% ipython --no-banner

In [1]: import numpy as np

In [2]: np.set_printoptions(precision=2, suppress=True, linewidth=100, legacy="1.25")

In [3]: def rd(a):
   ...:     return np.round(a, 2) + 0
   ...: 

In [4]: W0 = np.load("mat.npy")

In [5]: rd(W0)
Out[5]: 
array([[ 16.15,  25.53,   6.26,  -1.26],
       [ 13.07,  21.43,   3.56,  -0.09],
       [  6.7 ,  12.93,  -1.  ,   1.99],
       [ -0.83,   0.16,  -0.62,   1.01],
       [  2.46,   0.3 ,  -0.14,  -1.92],
       [  5.12,   0.72,  -1.94,  -3.42],
       [  5.22,   0.74,  -2.04,  -3.46],
       [  9.55,   0.99,  -7.94,  -5.18],
       [ 11.3 ,   0.88, -11.34,  -5.67],
       [ 13.63,   0.5 , -16.84,  -6.15],
       [ 15.52,  -0.05, -22.2 ,  -6.39],
       [ 19.78,  -2.22, -37.66,  -6.37]])

In [6]: z = W0[:, 2] > np.median(W0[:, 2])

In [7]: r0 = W0[z].mean(axis=0) - W0[~z].mean(axis=0)

In [8]: np.argsort(-np.abs(r0).round(6), kind="stable")
Out[8]: array([2, 1, 0, 3])

In [9]: rd((((W0 - W0.mean(axis=0)) @ r0 > 0) == z).mean())
Out[9]: 0.92

In [10]: z.astype(int)
Out[10]: array([1, 1, 1, 1, 1, 1, 0, 0, 0, 0, 0, 0])

In [11]: ((W0 - W0.mean(axis=0)) @ r0 > 0).astype(int)
Out[11]: array([1, 1, 1, 1, 1, 1, 1, 0, 0, 0, 0, 0])

In [12]: arr = np.load("out3.npy")

In [13]: arr
Out[13]: 
array([[1, 1, 0, 0, 2],
       [0, 1, 2, 2, 2],
       [0, 0, 0, 1, 1],
       [0, 0, 0, 1, 1],
       [0, 0, 0, 0, 0]])

In [14]: np.allclose(arr, arr.T)
Out[14]: False

In [15]: rd(np.linalg.det(arr))
Out[15]: 0.0

In [16]: arr.inv()
---------------------------------------------------------------------------
AttributeError                            Traceback (most recent call last)
Cell In[16], line 1
----> 1 arr.inv()

AttributeError: 'numpy.ndarray' object has no attribute 'inv'

In [17]: np.linalg.matrix_power(arr, 4)
Out[17]: 
array([[ 1,  4,  6, 18, 20],
       [ 0,  1,  2, 14, 14],
       [ 0,  0,  0,  1,  1],
       [ 0,  0,  0,  1,  1],
       [ 0,  0,  0,  0,  0]])

In [18]: (arr - arr.T) / 2
Out[18]: 
array([[ 0. ,  0.5,  0. ,  0. ,  1. ],
       [-0.5,  0. ,  1. ,  1. ,  1. ],
       [ 0. , -1. ,  0. ,  0.5,  0.5],
       [ 0. , -1. , -0.5,  0. ,  0.5],
       [-1. , -1. , -0.5, -0.5,  0. ]])
